$ python3 -q
>>> import numpy as np
>>> import numpy.linalg as la
>>> np.set_printoptions(precision=1, suppress=True, linewidth=200, legacy="1.25")
>>> E = -1 * np.eye(8) + np.ones((8, 8))
>>> E
array([[0., 1., 1., 1., 1., 1., 1., 1.],
       [1., 0., 1., 1., 1., 1., 1., 1.],
       [1., 1., 0., 1., 1., 1., 1., 1.],
       [1., 1., 1., 0., 1., 1., 1., 1.],
       [1., 1., 1., 1., 0., 1., 1., 1.],
       [1., 1., 1., 1., 1., 0., 1., 1.],
       [1., 1., 1., 1., 1., 1., 0., 1.],
       [1., 1., 1., 1., 1., 1., 1., 0.]])
>>> # equal to its transpose
>>> A2 = np.array([[-3, 0],
...     [-2, 3],
...     [-1, -2],
...     [3, 1],
...     [2, -3],
...     [1, 3],
...     [1, -3],
...     [-1, -2]])
>>> print(np.einsum("ij,ij->i", E, E))
[7. 7. 7. 7. 7. 7. 7. 7.]
>>> E @ A2
array([[ 3., -3.],
       [ 2., -6.],
       [ 1., -1.],
       [-3., -4.],
       [-2.,  0.],
       [-1., -6.],
       [-1.,  0.],
       [ 1., -1.]])
>>> np.einsum("ij->j", E)
array([7., 7., 7., 7., 7., 7., 7., 7.])
>>> np.einsum("ik,kj->ji", E, A2)
array([[ 3.,  2.,  1., -3., -2., -1., -1.,  1.],
       [-3., -6., -1., -4.,  0., -6.,  0., -1.]])
>>> np.einsum("ik,kj->ij", E, A2)
array([[ 3., -3.],
       [ 2., -6.],
       [ 1., -1.],
       [-3., -4.],
       [-2.,  0.],
       [-1., -6.],
       [-1.,  0.],
       [ 1., -1.]])
>>> w, evecs = la.eigvalsh(E)
Traceback (most recent call last):
  File "<python-input-12>", line 1, in <module>
    w, evecs = la.eigvalsh(E)
    ^^^^^^^^
ValueError: too many values to unpack (expected 2)
>>> w, evecs = la.eigh(E)
>>> np.round(evecs.T @ E @ evecs, 1) + 0
array([[-1.,  0.,  0.,  0.,  0.,  0.,  0.,  0.],
       [ 0., -1.,  0.,  0.,  0.,  0.,  0.,  0.],
       [ 0.,  0., -1.,  0.,  0.,  0.,  0.,  0.],
       [ 0.,  0.,  0., -1.,  0.,  0.,  0.,  0.],
       [ 0.,  0.,  0.,  0., -1.,  0.,  0.,  0.],
       [ 0.,  0.,  0.,  0.,  0., -1.,  0.,  0.],
       [ 0.,  0.,  0.,  0.,  0.,  0., -1.,  0.],
       [ 0.,  0.,  0.,  0.,  0.,  0.,  0.,  7.]])
>>> np.round(evecs.T @ evecs, 1) + 0
array([[1., 0., 0., 0., 0., 0., 0., 0.],
       [0., 1., 0., 0., 0., 0., 0., 0.],
       [0., 0., 1., 0., 0., 0., 0., 0.],
       [0., 0., 0., 1., 0., 0., 0., 0.],
       [0., 0., 0., 0., 1., 0., 0., 0.],
       [0., 0., 0., 0., 0., 1., 0., 0.],
       [0., 0., 0., 0., 0., 0., 1., 0.],
       [0., 0., 0., 0., 0., 0., 0., 1.]])
>>> np.round(evecs @ np.diag(w) @ evecs.T, 1) + 0
array([[0., 1., 1., 1., 1., 1., 1., 1.],
       [1., 0., 1., 1., 1., 1., 1., 1.],
       [1., 1., 0., 1., 1., 1., 1., 1.],
       [1., 1., 1., 0., 1., 1., 1., 1.],
       [1., 1., 1., 1., 0., 1., 1., 1.],
       [1., 1., 1., 1., 1., 0., 1., 1.],
       [1., 1., 1., 1., 1., 1., 0., 1.],
       [1., 1., 1., 1., 1., 1., 1., 0.]])
>>> print(w)
[-1. -1. -1. -1. -1. -1. -1.  7.]
>>> print(la.svd(E, compute_uv=False))
[7. 1. 1. 1. 1. 1. 1. 1.]
>>> la.eigvalsh(E @ E)
array([ 1.,  1.,  1.,  1.,  1.,  1.,  1., 49.])
>>> E @ E
array([[7., 6., 6., 6., 6., 6., 6., 6.],
       [6., 7., 6., 6., 6., 6., 6., 6.],
       [6., 6., 7., 6., 6., 6., 6., 6.],
       [6., 6., 6., 7., 6., 6., 6., 6.],
       [6., 6., 6., 6., 7., 6., 6., 6.],
       [6., 6., 6., 6., 6., 7., 6., 6.],
       [6., 6., 6., 6., 6., 6., 7., 6.],
       [6., 6., 6., 6., 6., 6., 6., 7.]])
>>> print(E.sum(axis=0))
[7. 7. 7. 7. 7. 7. 7. 7.]
>>> low = np.diag(E.sum(axis=1)) - E
>>> la.matrix_rank(low)
7
>>> low
array([[ 7., -1., -1., -1., -1., -1., -1., -1.],
       [-1.,  7., -1., -1., -1., -1., -1., -1.],
       [-1., -1.,  7., -1., -1., -1., -1., -1.],
       [-1., -1., -1.,  7., -1., -1., -1., -1.],
       [-1., -1., -1., -1.,  7., -1., -1., -1.],
       [-1., -1., -1., -1., -1.,  7., -1., -1.],
       [-1., -1., -1., -1., -1., -1.,  7., -1.],
       [-1., -1., -1., -1., -1., -1., -1.,  7.]])
>>> low @ np.ones(8)
array([0., 0., 0., 0., 0., 0., 0., 0.])
>>> print((la.eigvalsh(low) < 1e-8).sum())
1
>>> round(la.det(low[1:, 1:]))
262144
>>> np.round(la.eigvalsh(low), 1) + 0
array([0., 8., 8., 8., 8., 8., 8., 8.])
>>> theta = np.radians(45)
>>> R = np.eye(8)
>>> R[7, 7] = R[3, 3] = np.cos(theta)
>>> R[7, 3], R[3, 7] = -np.sin(theta), np.sin(theta)
>>> print(R)
[[ 1.   0.   0.   0.   0.   0.   0.   0. ]
 [ 0.   1.   0.   0.   0.   0.   0.   0. ]
 [ 0.   0.   1.   0.   0.   0.   0.   0. ]
 [ 0.   0.   0.   0.7  0.   0.   0.   0.7]
 [ 0.   0.   0.   0.   1.   0.   0.   0. ]
 [ 0.   0.   0.   0.   0.   1.   0.   0. ]
 [ 0.   0.   0.   0.   0.   0.   1.   0. ]
 [ 0.   0.   0.  -0.7  0.   0.   0.   0.7]]
>>> A2 = E @ R.T
>>> np.abs(A2 - E).max(axis=0)
array([0. , 0. , 0. , 0.7, 0. , 0. , 0. , 1. ])
>>> np.allclose(la.norm(E, axis=1), la.norm(A2, axis=1))
True
>>> print(np.round(la.det(R), 1), round(float(np.trace(R)), 1))
1.0 7.4
>>> print(la.svd(E, compute_uv=False), la.svd(A2, compute_uv=False))
[7. 1. 1. 1. 1. 1. 1. 1.] [7. 1. 1. 1. 1. 1. 1. 1.]
>>> A2.round(1) + 0
array([[ 0. ,  1. ,  1. ,  1.4,  1. ,  1. ,  1. ,  0. ],
       [ 1. ,  0. ,  1. ,  1.4,  1. ,  1. ,  1. ,  0. ],
       [ 1. ,  1. ,  0. ,  1.4,  1. ,  1. ,  1. ,  0. ],
       [ 1. ,  1. ,  1. ,  0.7,  1. ,  1. ,  1. ,  0.7],
       [ 1. ,  1. ,  1. ,  1.4,  0. ,  1. ,  1. ,  0. ],
       [ 1. ,  1. ,  1. ,  1.4,  1. ,  0. ,  1. ,  0. ],
       [ 1. ,  1. ,  1. ,  1.4,  1. ,  1. ,  0. ,  0. ],
       [ 1. ,  1. ,  1. ,  0.7,  1. ,  1. ,  1. , -0.7]])
>>> np.sort(np.abs(np.fft.fft(E[0]))), np.sort(la.svd(E, compute_uv=False))
(array([1., 1., 1., 1., 1., 1., 1., 7.]), array([1., 1., 1., 1., 1., 1., 1., 7.]))
>>> mat = np.array([[1, 0, 0, 0, 0, 0, 0, 1, -1, -1, 0],
...     [-1, 0, 2, -1, 0, 0, 0, 0, -2, 0, 0],
...     [1, 2, 0, 1, 0, 0, 0, 0, 1, 0, 0],
...     [0, 2, 2, 0, 0, 0, 0, 0, 0, 0, -2],
...     [0, 0, 2, 2, 2, 0, 0, 0, 0, 0, 0]])
>>> Uu, s, vt = la.svd(mat, full_matrices=False)
>>> np.abs(Uu[:, 0]).round(6).argmax()
3
>>> s
array([4.3, 3.6, 2.9, 2. , 1.1])
>>> round(float(np.sqrt((s ** 2).sum())), 1), np.round(la.norm(mat), 1)
(6.7, 6.7)
>>> np.round(vt @ vt.T, 1) + 0
array([[1., 0., 0., 0., 0.],
       [0., 1., 0., 0., 0.],
       [0., 0., 1., 0., 0.],
       [0., 0., 0., 1., 0.],
       [0., 0., 0., 0., 1.]])
>>> (s > 1e-8).sum()
5
>>> print(s / s[0])
[1.  0.8 0.7 0.5 0.2]
>>> Uu.shape, s.shape, vt.shape
((5, 5), (5,), (5, 11))
>>> A2 = mat / la.norm(mat, axis=1, keepdims=True)
>>> cov = A2 @ A2.T
>>> print((cov - 2 * np.eye(5)).round(6).argmax(axis=1))
[1 3 3 2 3]
>>> print((np.abs(cov) > 0.9).astype(int))
[[1 0 0 0 0]
 [0 1 0 0 0]
 [0 0 1 0 0]
 [0 0 0 1 0]
 [0 0 0 0 1]]
>>> print(la.norm(A2, axis=1))
[1. 1. 1. 1. 1.]
>>> round(float(np.degrees(np.arccos(np.clip(cov[2, 4], -1, 1)))), 1)
77.4
>>> cov[2]
array([ 0. , -0.5,  1. ,  0.4,  0.2])
>>> mat.shape
(5, 11)
>>> np.zeros(5, 11)
Traceback (most recent call last):
  File "<python-input-58>", line 1, in <module>
    np.zeros(5, 11)
    ~~~~~~~~^^^^^^^
TypeError: Cannot interpret '11' as a data type
>>> np.unravel_index(np.abs(mat).argmax(), mat.shape)
(1, 2)
>>> mat - mat[0]
array([[ 0,  0,  0,  0,  0,  0,  0,  0,  0,  0,  0],
       [-2,  0,  2, -1,  0,  0,  0, -1, -1,  1,  0],
       [ 0,  2,  0,  1,  0,  0,  0, -1,  2,  1,  0],
       [-1,  2,  2,  0,  0,  0,  0, -1,  1,  1, -2],
       [-1,  0,  2,  2,  2,  0,  0, -1,  1,  1,  0]])
>>> la.svd(mat, compute_uv=False)
array([4.3, 3.6, 2.9, 2. , 1.1])
>>> A2 = mat / np.sqrt((mat ** 2).mean(axis=1, keepdims=True))
>>> print(la.matrix_rank(A2) == la.matrix_rank(mat))
True
>>> mat - mat.mean(axis=1, keepdims=True)
array([[ 1. ,  0. ,  0. ,  0. ,  0. ,  0. ,  0. ,  1. , -1. , -1. ,  0. ],
       [-0.8,  0.2,  2.2, -0.8,  0.2,  0.2,  0.2,  0.2, -1.8,  0.2,  0.2],
       [ 0.5,  1.5, -0.5,  0.5, -0.5, -0.5, -0.5, -0.5,  0.5, -0.5, -0.5],
       [-0.2,  1.8,  1.8, -0.2, -0.2, -0.2, -0.2, -0.2, -0.2, -0.2, -2.2],
       [-0.5, -0.5,  1.5,  1.5,  1.5, -0.5, -0.5, -0.5, -0.5, -0.5, -0.5]])
>>> print(la.matrix_rank(mat - mat.mean(axis=1, keepdims=True)))
5
>>> la.norm(A2, axis=1)
array([3.3, 3.3, 3.3, 3.3, 3.3])
>>> def softmax(z):
...     e = np.exp(z - z.max(axis=-1, keepdims=True))
...     return e / e.sum(axis=-1, keepdims=True)
... 
>>> print(np.round(softmax(10 * mat[4]), 1) + 0)
[0.  0.  0.3 0.3 0.3 0.  0.  0.  0.  0.  0. ]
>>> np.round(softmax(mat[4]), 1) + 0
array([0. , 0. , 0.2, 0.2, 0.2, 0. , 0. , 0. , 0. , 0. , 0. ])
>>> print(softmax(mat).sum(axis=1))
[1. 1. 1. 1. 1.]
>>> scores = mat @ mat.T / np.sqrt(11)
>>> np.round(softmax(scores + np.triu(np.full(scores.shape, -np.inf), 1)), 1) + 0
array([[1. , 0. , 0. , 0. , 0. ],
       [0.1, 0.9, 0. , 0. , 0. ],
       [0.1, 0. , 0.9, 0. , 0. ],
       [0. , 0.1, 0.1, 0.8, 0. ],
       [0. , 0. , 0. , 0.1, 0.8]])
>>> softmax(scores).round(6).argmax(axis=1)
array([0, 1, 2, 3, 4])
>>> X = np.loadtxt("m.csv", delimiter=",")
>>> X
array([[1., 0., 0., 0.],
       [3., 1., 0., 0.],
       [2., 2., 1., 0.],
       [1., 0., 3., 1.]])
>>> rng = np.random.default_rng(9427)
>>> lab = rng.permutation(4)
>>> lab
array([1, 3, 2, 0])
>>> A2 = X[lab][:, lab]
>>> np.diag(A2)
array([1., 1., 1., 1.])
>>> np.sort(np.abs(la.eigvals(A2)))
array([1., 1., 1., 1.])
>>> np.allclose(A2, X)
False
